>>> import numpy as np
>>> np.set_printoptions(suppress=True, linewidth=200)
>>> arr = np.load("run13.npy")
>>> arr
array([[ 4.6, -0.8, -0.2,  0.1],
       [-0.8,  2.3,  0.3,  0. ],
       [-0.2,  0.3,  4.3,  0.4],
       [ 0.1,  0. ,  0.4,  4.8]])
>>> # equal to its transpose
>>> np.linalg.norm(arr, axis=1).argmax()
np.int64(3)
>>> np.round(np.linalg.norm(arr[1] - arr[0]), 1)
np.float64(6.2)
>>> round(float(np.linalg.norm(arr[1], 1)), 1), np.round(np.linalg.norm(arr[1], np.inf), 1)
(3.4, np.float64(2.3))
>>> np.round(np.linalg.norm(arr, axis=0), 1)
array([4.7, 2.5, 4.3, 4.8])
>>> round(float(np.linalg.norm(arr, 1)), 1), round(float(np.linalg.norm(arr, np.inf)), 1)
(5.7, 5.7)
>>> np.round(np.linalg.norm(arr, axis=1), 1)
array([4.7, 2.5, 4.3, 4.8])
>>> round(np.linalg.norm(arr, 2), 1)
np.float64(5.1)
>>> round(float(arr[1] @ arr[0]), 1)
-5.6
>>> x = np.ones(4)
>>> for _ in range(5):
...     x = arr @ x
...     x /= np.linalg.norm(x)
...     print(round(x @ arr @ x, 1))
... 
4.6
4.9
4.9
5.0
5.0
>>> x.round(1) + 0
array([0.3, 0. , 0.5, 0.8])
>>> np.round(np.linalg.eigvalsh(arr)[-1], 1)
np.float64(5.1)
>>> r0 = np.array([4, 5])
>>> np.round(np.array([np.convolve(row, r0, "same") for row in arr]), 1)
array([[18.4, 19.8, -4.8, -0.6],
       [-3.2,  5.2, 12.7,  1.5],
       [-0.8,  0.2, 18.7, 23.1],
       [ 0.4,  0.5,  1.6, 21.2]])
>>> J = np.loadtxt("test12.csv", delimiter=",")
>>> J
array([[-0.2,  0.4,  0.4,  0.5, -0.2, -0.6,  0.1,  1.1],
       [ 0.1, -0.8, -0.2, -0.2,  0.5,  1.1, -0.5, -1.6],
       [-0.1,  1.1,  0.4,  1.7, -1.1, -1.3,  0.9,  2.9],
       [ 0.6,  1.2,  0.3,  1.4, -1.2, -1.5,  1.3,  2.6],
       [ 0.3, -2.1, -0.1, -1.4,  0.4,  2.8, -1.4, -3.5],
       [ 0. ,  1.4,  0.4,  0.7, -0.7, -1.4,  1.2,  2.5],
       [-0.4,  0.3,  0.3,  0.4, -0.3, -0.2,  0.3,  1.4],
       [-0.3,  0.1,  0. ,  0. ,  0.1,  0.7, -0.6, -1.3],
       [ 0.6,  0.2,  0.1,  0.1,  0.1,  0.3, -0.4,  0.1],
       [-0.4, -0.6,  0.5, -0.5, -0.3, -0.9,  0.2,  0.2],
       [-0.2,  0.7,  0.2,  0.7, -0.9, -1.7,  0.9,  2.4],
       [-0.3, -0.5, -0.1, -0.2,  0.5,  1.1, -1. , -1.4],
       [ 0.5, -0.8, -0.3, -0.9,  0.7,  1.1, -1.2, -2.6],
       [ 0.3, -0.7, -0.1, -0.9,  0.5,  1. ,  0. , -1.7],
       [-0.5,  0.9, -0.3,  1.1, -1. , -1.4,  1.8,  2.6],
       [-0.2,  0.3,  0. , -0.3, -0.3, -0.2,  0.2, -0.1],
       [ 0.2,  0.8,  0.1,  1. , -0.6, -1.4,  1.3,  2.6],
       [ 0.2,  1.7, -0.3,  1.5, -1.5, -2.2,  1.6,  3.7],
       [ 0. , -1.4,  0. , -1.6,  1.1,  2.9, -1.2, -3.2],
       [-0.9,  1.1,  0.5,  1.7, -0.6, -2.4,  2. ,  3.6],
       [ 0.3, -0.4,  0. , -0.5,  0.5,  1.1, -0.5, -1.2],
       [-0.3,  0.3, -0.1,  0.2,  0.2, -1.2,  0.9,  1. ],
       [ 0.1,  0.9, -0.4,  1.3, -0.8, -2.3,  2.2,  3.7],
       [ 0.1,  1.6,  0.2,  1.3, -0.9, -2.7,  2. ,  3.3],
       [ 0.2,  1.6, -0.1,  1.5, -0.6, -1.7,  1.1,  2.3]])
>>> Xc = (J - J.mean(axis=0)) / J.std(axis=0)
>>> np.round(Xc.std(axis=0), 1)
array([1., 1., 1., 1., 1., 1., 1., 1.])
>>> beta = np.linalg.lstsq(np.delete(Xc, 2, axis=1), Xc[:, 2])[0]
>>> beta.round(1) + 0
array([-0.3, -0.1, -0.6,  0. , -0.2, -1.5,  2.1])
>>> gram = np.cov(J, rowvar=False)
>>> np.round(np.linalg.eigvalsh(gram)[::-1], 1) + 0
array([10.9,  0.2,  0.1,  0.1,  0.1,  0.1,  0.1,  0. ])
>>> gram.round(1) + 0
array([[ 0.1,  0. ,  0. , -0.1,  0. ,  0.1, -0.1, -0.2],
       [ 0. ,  1. ,  0.1,  0.9, -0.6, -1.4,  1. ,  2.1],
       [ 0. ,  0.1,  0.1,  0.1,  0. , -0.1,  0. ,  0.2],
       [-0.1,  0.9,  0.1,  1. , -0.6, -1.4,  1. ,  2.1],
       [ 0. , -0.6,  0. , -0.6,  0.5,  0.9, -0.7, -1.4],
       [ 0.1, -1.4, -0.1, -1.4,  0.9,  2.5, -1.6, -3.5],
       [-0.1,  1. ,  0. ,  1. , -0.7, -1.6,  1.2,  2.4],
       [-0.2,  2.1,  0.2,  2.1, -1.4, -3.5,  2.4,  5.3]])
>>> round(np.corrcoef(J[:, 0], J[:, 6])[0, 1], 1)
np.float64(-0.2)
>>> gram.shape
(8, 8)
>>> np.argsort(-J.std(axis=0).round(6), kind="stable")
array([7, 5, 6, 1, 3, 4, 0, 2])
>>> d = np.linalg.norm(J[:, None] - J[None], axis=-1)
>>> d.mean(axis=1).argmax()
np.int64(4)
>>> (d + 1e9 * np.eye(25)).round(6).argmin(axis=1)
array([ 6, 20,  3, 16, 18, 16,  0, 11, 15, 15, 16,  1,  1, 20, 16,  8,  5, 23,  4, 23,  1,  0, 23, 22,  3])
>>> d[:5, :5].round(1)
array([[0. , 3.7, 2.7, 2.8, 6.8],
       [3.7, 0. , 6.2, 6.1, 3.2],
       [2.7, 6.2, 0. , 0.9, 9.3],
       [2.8, 6.1, 0.9, 0. , 9.2],
       [6.8, 3.2, 9.3, 9.2, 0. ]])
>>> np.flatnonzero(d[15] < d.mean() / 2)
array([ 0,  6,  7,  8,  9, 15, 21])
>>> X = np.load("sample17.npy")
>>> X
array([[ 1. ,  1. ,  1. , -1. ],
       [ 1. ,  1. ,  1. , -1. ],
       [-0.1,  0.9,  0.9, -0.9],
       [ 1. ,  1. , -1. ,  1. ],
       [-1. , -0.9,  1. , -1. ],
       [ 0.6, -0.9,  0.9,  0.8],
       [ 0.1,  0.4, -0.1, -0.2],
       [ 1. , -0.7, -0.1,  1. ],
       [ 1. ,  0.9,  0.8,  0.2],
       [ 1. ,  1. , -0.5, -0.9],
       [-0.4, -0.8,  0.1,  0.5],
       [ 0.1, -0.1,  1. , -0.5],
       [-0.9, -0.1,  0.6, -0.8],
       [ 1. ,  0.5,  0.7,  0.6],
       [ 1. ,  0.4,  1. ,  0.5],
       [ 0.5,  0.5,  0.7, -0.4],
       [-0.1,  0.4, -0.9,  0. ],
       [-1. , -1. ,  0.7,  0.6],
       [ 1. , -0.8, -1. ,  1. ],
       [-0.6,  1. ,  0.3, -1. ],
       [-1. ,  0.4,  1. , -1. ],
       [-0.9, -1. , -1. ,  1. ],
       [-1. ,  0.5,  0.7, -1. ],
       [-0.9,  0.6, -0.9, -0.8]])
>>> d = np.linalg.norm(X[:, None] - X[None], axis=-1)
>>> np.flatnonzero(d[16] < d.mean() / 2)
array([ 6, 16])
>>> d.mean(axis=1).argmax()
np.int64(21)
>>> d[16].round(1)
array([2.5, 2.5, 2.1, 1.6, 2.7, 2.5, 0.8, 2. , 2.1, 1.6, 1.7, 2. , 1.9, 2. , 2.3, 1.8, 0. , 2.4, 1.9, 1.7, 2.3, 1.9, 2.1, 1.1])
>>> M2 = np.c_[X[:, :1] @ np.array([[1]]), np.array([2, 2, 3, 1, 0, 2, 2, 2, -2, 3, 2, 0, 0, -2, 1, 1, 1, 0, -1, 3, -3, 1, 2, -2])]
>>> M2
array([[ 1. ,  2. ],
       [ 1. ,  2. ],
       [-0.1,  3. ],
       [ 1. ,  1. ],
       [-1. ,  0. ],
       [ 0.6,  2. ],
       [ 0.1,  2. ],
       [ 1. ,  2. ],
       [ 1. , -2. ],
       [ 1. ,  3. ],
       [-0.4,  2. ],
       [ 0.1,  0. ],
       [-0.9,  0. ],
       [ 1. , -2. ],
       [ 1. ,  1. ],
       [ 0.5,  1. ],
       [-0.1,  1. ],
       [-1. ,  0. ],
       [ 1. , -1. ],
       [-0.6,  3. ],
       [-1. , -3. ],
       [-0.9,  1. ],
       [-1. ,  2. ],
       [-0.9, -2. ]])
>>> np.linalg.matrix_rank(M2)
np.int64(2)
>>> np.linalg.matrix_rank(np.c_[X, M2])
np.int64(5)
>>> np.round(np.linalg.norm(M2 - X @ np.linalg.lstsq(X, M2)[0], axis=0), 1) + 0
array([0. , 8.6])
>>> np.round(np.linalg.lstsq(X, M2[:, 0])[0], 1) + 0
array([1., 0., 0., 0.])
>>> mat = np.array([[-1, 12, 14, 8, -2, 0],
...     [0, -16, -26, -18, -12, 0],
...     [11, -14, -17, -10, 1, 0],
...     [-5, -14, -21, -14, -7, 0],
...     [-8, -4, -12, -10, -14, 0],
...     [0, -16, -24, -16, -8, 0]])
>>> mat
array([[ -1,  12,  14,   8,  -2,   0],
       [  0, -16, -26, -18, -12,   0],
       [ 11, -14, -17, -10,   1,   0],
       [ -5, -14, -21, -14,  -7,   0],
       [ -8,  -4, -12, -10, -14,   0],
       [  0, -16, -24, -16,  -8,   0]])
>>> # null space of dimension 3
>>> np.linalg.matrix_rank(mat, rtol=0.1)
np.int64(3)
>>> Uu, sv, vt = np.linalg.svd(mat)
>>> sv.round(1) + 0
array([68.2, 19.9,  7. ,  0. ,  0. ,  0. ])
>>> M2 = Uu[:, :3] @ np.diag(sv[:3]) @ vt[:3]
>>> M2.round(1) + 0
array([[ -1.,  12.,  14.,   8.,  -2.,   0.],
       [  0., -16., -26., -18., -12.,   0.],
       [ 11., -14., -17., -10.,   1.,   0.],
       [ -5., -14., -21., -14.,  -7.,   0.],
       [ -8.,  -4., -12., -10., -14.,   0.],
       [  0., -16., -24., -16.,  -8.,   0.]])
>>> np.linalg.matrix_rank(mat, rtol=0.05)
np.int64(3)
>>> np.round(np.abs(mat - M2).max(), 1)
np.float64(0.0)
>>> x = np.array([2, -3, 2, 3, 3, 3])
>>> h = np.maximum(mat @ x, 0)
>>> np.maximum(mat @ (3 * x), 0)
array([24,  0,  9,  0,  0,  0])
>>> mat * (h > 1e-9)[:, None]
array([[ -1,  12,  14,   8,  -2,   0],
       [  0,   0,   0,   0,   0,   0],
       [ 11, -14, -17, -10,   1,   0],
       [  0,   0,   0,   0,   0,   0],
       [  0,   0,   0,   0,   0,   0],
       [  0,   0,   0,   0,   0,   0]])
>>> np.round(np.tanh(mat @ x), 1)
array([ 1., -1.,  1., -1., -1., -1.])
